% python3 -q
>>> import numpy as np
>>> import numpy.linalg as la
>>> np.set_printoptions(precision=2, suppress=True, linewidth=200, legacy="1.25")
>>> def rd(a):
...     return np.round(a, 2) + 0
... 
>>> other = np.array([[-8, 1, -6, -6, 0, 0, 0, -3, 1, -2, -7, 7, 8, -1, 3],
...     [3, 6, -8, 5, -4, -7, 0, 2, 9, 5, 6, -8, -1, 2, -3],
...     [-1, -5, 2, 9, 5, 5, -4, -1, 4, 7, -3, 9, -9, -9, -1],
...     [7, -9, 8, -2, -9, -8, 1, -1, 5, -5, -4, -1, -7, -4, 6],
...     [-4, -6, -4, 1, 2, -4, 4, 9, -7, 9, -9, -3, -6, 4, 1],
...     [1, 6, 6, -4, 2, 4, 0, 1, -6, -7, 4, -1, 0, 8, -3],
...     [4, 0, -8, 4, 3, -6, 4, 5, -8, -3, -2, 5, -4, -9, 0],
...     [-1, 8, -4, -1, -3, 2, 6, 6, 5, 9, 7, -7, 8, -7, 5],
...     [9, 6, -6, -2, 0, 1, -8, 6, 7, 9, 6, 1, 0, 7, 3]])
>>> W0 = other.T @ other
>>> print(W0)
[[ 238   28   18   31  -71  -79  -67   57   98    6  128  -49 -107   21   25]
 [  28  315 -144  -53    8   75  -13   59   78   68  250 -115  210  102  -30]
 [  18 -144  336  -46  -38   76  -24 -138  -36 -198  -32   20  -90   30   -8]
 [  31  -53  -46  184   52  -22   -8   28   31  108    1   27 -150 -128  -52]
 [ -71    8  -38   52  148  101  -27   13 -126   28  -40  114  -26    1  -66]
 [ -79   75   76  -22  101  211  -64  -55  -14   21   59   74   82   36  -35]
 [ -67  -13  -24   -8  -27  -64  149   47  -97  -27  -42  -79   37  -86   20]
 [  57   59 -138   28   13  -55   47  194  -31  181   31  -84  -36   19   34]
 [  98   78  -36   31 -126  -14  -97  -31  346  157  147  -75   42  -29   59]
 [   6   68 -198  108   28   21  -27  181  157  404   57  -75  -19  -24   44]
 [ 128  250  -32    1  -40   59  -42   31  147   57  296 -150  111   69  -28]
 [ -49 -115   20   27  114   74  -79  -84  -75  -75 -150  280  -68 -109   -2]
 [-107  210  -90 -150  -26   82   37  -36   42  -19  111  -68  311   55   28]
 [  21  102   30 -128    1   36  -86   19  -29  -24   69 -109   55  361  -58]
 [  25  -30   -8  -52  -66  -35   20   34   59   44  -28   -2   28  -58   99]]
>>> ev, vecs = la.eigh(W0)
>>> x0 = np.array([2, 5, 9, 9, 6, 0, 7, 2, 9, 6, 1, 4, 2, 0, 7])
>>> print((np.sign(vecs[:, -1].round(6)) == np.sign(vecs[0, -1].round(6))).astype(int))
[1 1 0 0 0 1 0 1 1 1 1 0 1 1 1]
>>> print(rd(la.eigvalsh(W0[1:, 1:])))
[   0.      0.      0.      0.      0.     13.26  103.5   199.57  270.83  383.29  449.18  481.21  722.59 1010.56]
>>> print(x0 @ W0 @ x0)
71187
>>> print(np.abs(np.diag(la.qr(W0)[1])) > 1e-9)
[ True  True  True  True  True  True  True  True  True False False False False False False]
>>> print(rd(np.trace(la.pinv(W0) @ W0)))
9.0
>>> print(la.lstsq(W0[:-1].T, W0[-1])[2])
9
>>> print(np.unique(W0.round(6), axis=0).shape)
(15, 15)
>>> print(np.allclose(W0[:-1].T @ la.lstsq(W0[:-1].T, W0[-1])[0], W0[-1]))
True
>>> left, sig, Vh = la.svd(W0)
>>> vecs = Vh[:(sig > 1e-8).sum()]
>>> rng = np.random.default_rng(13800)
>>> x0 = W0[7] + -3 * W0[4] + rng.integers(2) * np.eye(15)[8]
>>> print(x0)
[ 270.   35.  -24. -128. -431. -358.  128.  155.  347.   97.  151. -426.   42.   16.  232.]
>>> print(rd(la.norm(x0 - vecs.T @ vecs @ x0)))
0.0
>>> print(rd(np.diag(vecs.T @ vecs)))
[0.71 0.72 0.75 0.47 0.31 0.54 0.43 0.54 0.75 0.72 0.5  0.68 0.68 0.81 0.4 ]
>>> r = la.matrix_rank(W0)
>>> print(r)
9
>>> ns = la.svd(W0)[2][r:].T
>>> print(np.allclose(W0 @ ns, 0))
True
>>> print([int(la.matrix_rank(W0[:i])) for i in range(1, len(W0) + 1)])
[1, 2, 3, 4, 5, 6, 7, 8, 9, 9, 9, 9, 9, 9, 9]
>>> print(la.matrix_rank(W0.T @ W0), la.matrix_rank(W0 @ W0.T))
9 9
>>> print([int(la.matrix_rank(np.delete(W0, i, axis=0))) for i in range(15)])
[9, 9, 9, 9, 9, 9, 9, 9, 9, 9, 9, 9, 9, 9, 9]
